% ipython --no-banner

In [1]: import numpy as np

In [2]: np.set_printoptions(suppress=True, linewidth=200)

In [3]: W0 = np.load("run5.npy")

In [4]: print(W0)
[[ 9  3  0  6  6  4 27  7  0  9  1  8]
 [ 4  2  3  0  7  9 12  3  1  8  8  5]
 [ 1  6  6  3  3  6  3  2  3  1  7  8]
 [ 5  7  1  4  0  8 15  1  0  4  9  0]
 [ 4  5  1  5  0  5 12  2  3  9  3  8]
 [ 0  5  7  0  6  1  0  3  4  2  8  1]
 [ 7  2  3  8  5  3 21  6  7  7  6  3]]

In [5]: Y = W0 / np.linalg.norm(W0, axis=1, keepdims=True)

In [6]: G = Y @ Y.T

In [7]: print(G[4].round(3))
[0.881 0.838 0.7   0.823 1.    0.365 0.867]

In [8]: print(round(np.degrees(np.arccos(np.clip(G[4, 2], -1, 1))), 3))
45.546

In [9]: print((np.abs(G) > 0.9).astype(int))
[[1 0 0 0 0 0 1]
 [0 1 0 0 0 0 0]
 [0 0 1 0 0 0 0]
 [0 0 0 1 0 0 0]
 [0 0 0 0 1 0 0]
 [0 0 0 0 0 1 0]
 [1 0 0 0 0 0 1]]

In [10]: print((G - 2 * np.eye(7)).round(6).argmax(axis=1))
[6 3 5 1 0 2 0]

In [11]: print(np.round(np.linalg.norm(Y, axis=1), 3))
[1. 1. 1. 1. 1. 1. 1.]

In [12]: arr = np.array([[0, 1, 2, 0, -2, 2, -2],
    ...:     [0, 0, 2, 0, 0, -1, -1],
    ...:     [0, 0, 0, 0, 1, -1, -1],
    ...:     [0, 0, 0, 0, 1, 0, -2],
    ...:     [0, 0, 0, 0, 0, -1, -2],
    ...:     [0, 0, 0, 0, 0, 0, -1],
    ...:     [0, 0, 0, 0, 0, 0, 0]])

In [13]: print(arr)
[[ 0  1  2  0 -2  2 -2]
 [ 0  0  2  0  0 -1 -1]
 [ 0  0  0  0  1 -1 -1]
 [ 0  0  0  0  1  0 -2]
 [ 0  0  0  0  0 -1 -2]
 [ 0  0  0  0  0  0 -1]
 [ 0  0  0  0  0  0  0]]

In [14]: U, sig, Vh = np.linalg.svd(arr)

In [15]: print(np.argmax(sig[:-1] / (sig[1:] + 1e-6)) + 1)
5

In [16]: Y = U[:, :5] @ np.diag(sig[:5]) @ Vh[:5]

In [17]: print(np.round(np.linalg.norm(arr - Y, 2), 3), np.round(sig[5], 3))
0.0 0.0

In [18]: print(np.round(np.abs(arr - Y).max(), 3))
0.0

In [19]: F = np.loadtxt("a.csv", delimiter=",")

In [20]: print(F)
[[ -1.467   0.228   2.041   0.267  -1.916]
 [  1.319   0.869   0.267  -1.795  -4.334]
 [  6.039   1.458  -3.118  -4.551  -8.187]
 [ -2.61    0.534   3.387  -0.016  -3.521]
 [  5.601   1.482  -2.113  -4.497  -8.632]
 [  4.764   1.086  -2.31   -3.616  -6.379]
 [  0.28    0.796   1.537  -1.919  -6.066]
 [  4.18    1.361  -1.644  -3.668  -6.971]
 [ -1.649   0.284   2.155  -0.106  -2.217]
 [ -1.237   0.349   2.125  -0.086  -2.158]
 [ -2.063   0.377   2.667  -0.15   -2.648]
 [ -1.422   0.742   2.829  -0.97   -5.251]
 [ -0.829   0.518   2.288  -0.809  -4.371]
 [  0.617   0.452   0.181  -0.961  -2.247]
 [  1.185   0.294  -0.53   -0.947  -1.555]
 [  3.725   1.469  -1.099  -3.669  -7.79 ]
 [  4.085   1.804  -0.074  -4.408 -10.67 ]
 [  1.548   1.247   1.047  -2.764  -7.726]
 [  3.522   0.872  -1.869  -2.7    -4.844]
 [  1.904   0.543  -0.562  -1.814  -3.952]
 [  1.625   1.23    0.855  -2.611  -7.463]
 [ -0.006   1.149   2.294  -1.652  -6.517]
 [  0.389   1.025   1.647  -1.839  -6.027]
 [ -1.459   0.932   2.887  -0.929  -5.068]
 [  3.242   1.31   -0.23   -3.623  -8.391]
 [  2.481   0.488  -1.318  -1.826  -3.112]
 [ -0.325   0.629   1.429  -0.878  -3.623]
 [  4.397   1.579  -1.519  -3.723  -6.978]
 [  3.256   1.446  -0.333  -3.686  -8.312]
 [ -1.618   0.981   2.776  -0.917  -5.217]
 [  4.309   1.466  -1.48   -3.617  -7.009]
 [  2.441   0.595  -1.117  -1.62   -3.309]
 [  3.52    0.765  -1.688  -2.728  -4.785]
 [  4.229   1.221  -1.816  -3.473  -7.178]
 [  3.312   1.594  -0.291  -3.69   -8.476]
 [  3.259   1.447  -0.364  -3.597  -8.496]
 [ -1.578   0.565   2.154  -0.074  -2.205]
 [ -0.016   1.224   2.358  -1.654  -6.727]
 [  4.173   1.273  -1.68   -3.625  -7.223]]

In [21]: Q, evecs = np.linalg.qr(F[:, :3])[0], np.linalg.qr(F[:, 3:])[0]

In [22]: sig = np.linalg.svd(Q.T @ evecs, compute_uv=False)

In [23]: print(np.round(np.degrees(np.arccos(sig.clip(0, 1))), 3))
[3.592 7.877]

In [24]: print(sig.round(3))
[0.998 0.991]

In [25]: print((sig > 0.9).sum())
2
